$ python -q
>>> import numpy as np
>>> import numpy.linalg as la
>>> np.set_printoptions(precision=2, suppress=True, linewidth=120)
>>> tidy = lambda a: np.round(a, 2) + 0
>>> out = np.array([[2, 1], [0, 0], [1, 1]])
>>> A = np.tile(out, (2, 3))
>>> A
array([[2, 1, 2, 1, 2, 1],
       [0, 0, 0, 0, 0, 0],
       [1, 1, 1, 1, 1, 1],
       [2, 1, 2, 1, 2, 1],
       [0, 0, 0, 0, 0, 0],
       [1, 1, 1, 1, 1, 1]])
>>> rng = np.random.default_rng(63)
>>> out = A + rng.integers(-2, 3, (6, 2)) @ rng.integers(-2, 3, (2, 6))
>>> out
array([[ 2,  1,  2,  1,  2,  1],
       [-6,  2, -4, -2, -6,  0],
       [ 3, -5, -3, -1,  3,  1],
       [ 2,  1,  2,  1,  2,  1],
       [ 3, -1,  2,  1,  3,  0],
       [ 4, -4, -1,  0,  4,  1]])
>>> tidy(la.svd(out - A, compute_uv=False))
array([12.48,  8.73,  0.  ,  0.  ,  0.  ,  0.  ])
>>> G = out.T @ out
>>> (out @ out.T).shape
(6, 6)
>>> la.matrix_rank(G)
np.int64(4)
>>> np.trace(G), (out ** 2).sum()
(np.int64(254), np.int64(254))
>>> np.argsort(-la.norm(A, axis=0).round(6), kind="stable")[:3]
array([0, 2, 4])
>>> la.matrix_rank(A, rtol=0.1)
np.int64(2)
>>> la.cond(A) > 100
np.True_
>>> E = np.load("x.npy")
>>> E
array([[ 1,  0,  0, -2, -1],
       [-2, -2,  2,  1,  1],
       [ 0,  1, -1,  2, -2],
       [ 0, -2, -1, -1,  0],
       [ 0,  1, -1,  2, -2],
       [ 1,  0,  0, -1, -2],
       [ 2,  1, -1,  0,  0]])
>>> out = np.c_[E[:, :3] @ np.array([[0, 3, -2], [-2, 3, 1], [-3, -1, 3]]), np.array([1, 2, 0, -2, -1, 1, 2])]
>>> out
array([[  0,   3,  -2,   1],
       [ -2, -14,   8,   2],
       [  1,   4,  -2,   0],
       [  7,  -5,  -5,  -2],
       [  1,   4,  -2,  -1],
       [  0,   3,  -2,   1],
       [  1,  10,  -6,   2]])
>>> tidy(la.norm(out - E @ la.lstsq(E, out)[0], axis=0))
array([0.  , 0.  , 0.  , 1.08])
>>> tidy(la.lstsq(E, out[:, 0])[0])
array([ 0., -2., -3.,  0.,  0.])
